$ python3 -q
>>> import numpy as np
>>> np.set_printoptions(precision=1, suppress=True, linewidth=120, sign=" ")
>>> J = np.load("out7.npy")
>>> J
array([[ 3,  0,  4,  3],
       [ 0,  5,  0,  0],
       [ 0,  0,  0,  8],
       [ 2,  0,  5,  3]])
>>> (np.linalg.matrix_power((J != 0) + (J.T != 0) + np.eye(4), 4) > 0).astype(int)
array([[ 1,  0,  1,  1],
       [ 0,  1,  0,  0],
       [ 1,  0,  1,  1],
       [ 1,  0,  1,  1]])
>>> out = J[0, 0] * J[1:] - np.outer(J[1:, 0], J[0])
>>> out
array([[  0,  15,   0,   0],
       [  0,   0,   0,  24],
       [  0,   0,   7,   3]])
>>> J[:, 0] / J[0, 0]
array([ 1. ,  0. ,  0. ,  0.7])
>>> np.linalg.matrix_rank(out), np.linalg.matrix_rank(J)
(np.int64(3), np.int64(4))
>>> np.flatnonzero(~out.round(6).any(axis=1))
array([], dtype=int64)
>>> vals, evecs = np.linalg.eig(J)
>>> np.round(np.prod(vals), 1)
np.float64(-280.0)
>>> np.sort(np.linalg.eigvals(J @ J))
array([  1.7,  21.4,  25. ,  86.9])
>>> np.sort(np.linalg.eigvals(np.linalg.inv(J)))
array([-0.2,  0.1,  0.2,  0.8])
>>> np.sort(np.linalg.eigvals(J.T))
array([-4.6,  1.3,  5. ,  9.3])
>>> W = np.array([[1, -2], [2, -1], [-2, -2], [-1, -3]])
>>> beta = np.array([0, 0])
>>> H = np.maximum(J @ W + beta, 0)
>>> H
array([[  0,   0],
       [ 10,   0],
       [  0,   0],
       [  0,   0]])
>>> (H > 0).mean(axis=0)
array([ 0.2,  0. ])
>>> (H > 0).astype(int)
array([[ 0,  0],
       [ 1,  0],
       [ 0,  0],
       [ 0,  0]])
>>> basis = np.array([[-3, 3], [3, 1]])
>>> (H @ basis).round(6).argmax(axis=1)
array([ 0,  1,  0,  0])
>>> M = np.loadtxt("w.csv", delimiter=",")
>>> M
array([[ 0.,  0.,  0.,  0.],
       [ 0.,  0.,  0.,  1.],
       [ 0.,  0.,  0.,  0.],
       [ 0.,  1.,  0.,  0.]])
>>> # column 2 repeats column 0
>>> vec = np.array([8, 0, 5, 1])
>>> M @ (2 * vec)
array([ 0.,  2.,  0.,  0.])
>>> M * vec
array([[ 0.,  0.,  0.,  0.],
       [ 0.,  0.,  0.,  1.],
       [ 0.,  0.,  0.,  0.],
       [ 0.,  0.,  0.,  0.]])
>>> np.sign((M @ vec).round(6))
array([ 0.,  1.,  0.,  0.])
>>> np.linalg.norm(M @ vec) <= np.linalg.norm(M, 2) * np.linalg.norm(vec) + 1e-9
np.True_
>>> np.abs(np.diag(np.linalg.qr(M)[1])) > 1e-9
array([False,  True, False,  True])
>>> M @ np.linalg.pinv(M) @ M
array([[ 0.,  0.,  0.,  0.],
       [ 0.,  0.,  0.,  1.],
       [ 0.,  0.,  0.,  0.],
       [ 0.,  1.,  0.,  0.]])
>>> np.unique(M.round(6), axis=0).shape
(3, 4)
>>> np.linalg.matrix_rank(M, rtol=0.1)
np.int64(2)
>>> np.argsort(-np.linalg.norm(M, axis=0).round(6), kind="stable")[:3]
array([ 1,  3,  0])
>>> [round(float(x), 1) for x in np.linalg.svd(M, compute_uv=False)[:3]]
[1.0, 1.0, 0.0]
>>> out = J / np.linalg.norm(J, axis=1, keepdims=True)
>>> G = out @ out.T
>>> np.linalg.norm(out, axis=1)
array([ 1.,  1.,  1.,  1.])
>>> (np.abs(G) > 0.9).astype(int)
array([[ 1,  0,  0,  1],
       [ 0,  1,  0,  0],
       [ 0,  0,  1,  0],
       [ 1,  0,  0,  1]])
>>> F = np.loadtxt("run0.csv", delimiter=",")
>>> F
array([[-2. ,  3.4, -1.7, -4.4, -3.6],
       [-3.7,  3.5, -0.9, -5.8, -2.2],
       [-1.9,  3.4, -1.8, -4.3, -3.4],
       [-1.6, -0.9,  2.3, -0.7,  3.2],
       [-1.5, -3.5, -2.7, -0.3, -0.3],
       [ 2.3, -1. , -3.8, -0.8, -3.6],
       [ 1. , -2.5,  4.3,  6.5,  6.3],
       [-3.5,  6. ,  3.5, -4.8,  0.3],
       [ 3.2, -3.3,  1.9,  4.5,  3.3],
       [-2.8,  1.8, -3.1, -2.9, -3.7]])
>>> O, r_ = np.linalg.qr(F)
>>> np.allclose(r_.T @ r_, F.T @ F)
True
>>> np.round(O.T @ O, 1) + 0
array([[ 1.,  0.,  0.,  0.,  0.],
       [ 0.,  1.,  0.,  0.,  0.],
       [ 0.,  0.,  1.,  0.,  0.],
       [ 0.,  0.,  0.,  1.,  0.],
       [ 0.,  0.,  0.,  0.,  1.]])
>>> round(float(np.trace(O @ O.T)), 1)
5.0
>>> O @ r_
array([[-2. ,  3.4, -1.7, -4.4, -3.6],
       [-3.7,  3.5, -0.9, -5.8, -2.2],
       [-1.9,  3.4, -1.8, -4.3, -3.4],
       [-1.6, -0.9,  2.3, -0.7,  3.2],
       [-1.5, -3.5, -2.7, -0.3, -0.3],
       [ 2.3, -1. , -3.8, -0.8, -3.6],
       [ 1. , -2.5,  4.3,  6.5,  6.3],
       [-3.5,  6. ,  3.5, -4.8,  0.3],
       [ 3.2, -3.3,  1.9,  4.5,  3.3],
       [-2.8,  1.8, -3.1, -2.9, -3.7]])
>>> A = np.array([[1, 0, 0, 0, 0, 0, 0, 0],
...     [-3, 1, 0, 0, 0, 0, 0, 0],
...     [1, 5, 1, 0, 0, 0, 0, 0],
...     [0, 1, -5, 1, 0, 0, 0, 0],
...     [4, 4, -3, 5, 1, 0, 0, 0],
...     [0, 1, -3, 0, 3, 1, 0, 0],
...     [0, 1, -1, 4, -4, 4, 1, 0],
...     [-4, 4, 3, -4, -1, -4, 0, 1]])
>>> W = np.array([[1, 2, -1, 2, 1, -1],
...     [0, -1, 1, -1, 2, -1],
...     [2, 2, -1, 2, -2, -1],
...     [2, -1, 2, 1, 0, -1],
...     [2, 0, 0, 2, -2, 1],
...     [-2, 1, -1, -1, 2, 0],
...     [1, 2, 2, 0, 1, 2],
...     [2, -2, -2, -1, -1, -1]])
>>> beta = np.array([4, -4, -1, 0, 0, -2])
>>> H = np.maximum(A @ W + beta, 0)
>>> H
array([[  5,   0,   0,   2,   1,   0],
       [  1,   0,   3,   0,   0,   0],
       [  7,   0,   2,   0,   9,   0],
       [  0,   0,   7,   0,  12,   1],
       [ 14,   0,  12,   5,  16,   0],
       [  2,   0,   2,   0,   4,   3],
       [  0,   0,   7,   0,  21,   0],
       [  6,   0,   0,   0,   0,   0]])
>>> (H > 0).astype(int)
array([[ 1,  0,  0,  1,  1,  0],
       [ 1,  0,  1,  0,  0,  0],
       [ 1,  0,  1,  0,  1,  0],
       [ 0,  0,  1,  0,  1,  1],
       [ 1,  0,  1,  1,  1,  0],
       [ 1,  0,  1,  0,  1,  1],
       [ 0,  0,  1,  0,  1,  0],
       [ 1,  0,  0,  0,  0,  0]])
>>> basis = np.array([[3, -2, 1],
...     [-4, 2, 1],
...     [-2, 5, -3],
...     [3, 2, -3],
...     [-3, 4, 3],
...     [-1, 3, 2]])
>>> H @ basis
array([[ 18,  -2,   2],
       [ -3,  13,  -8],
       [-10,  32,  28],
       [-51,  86,  17],
       [-15, 106,  11],
       [-13,  31,  14],
       [-77, 119,  42],
       [ 18, -12,   6]])
>>> (H @ basis).round(6).argmax(axis=1)
array([ 0,  1,  1,  1,  1,  1,  1,  0])
>>> W @ basis
array([[  1,   2,   1],
       [ -6,   6,   3],
       [ 13, -12,  -7],
       [ 10,   3, -10],
       [ 17,  -5,  -8],
       [-17,   7,  11],
       [-14,  22,   4],
       [ 19, -27,   4]])
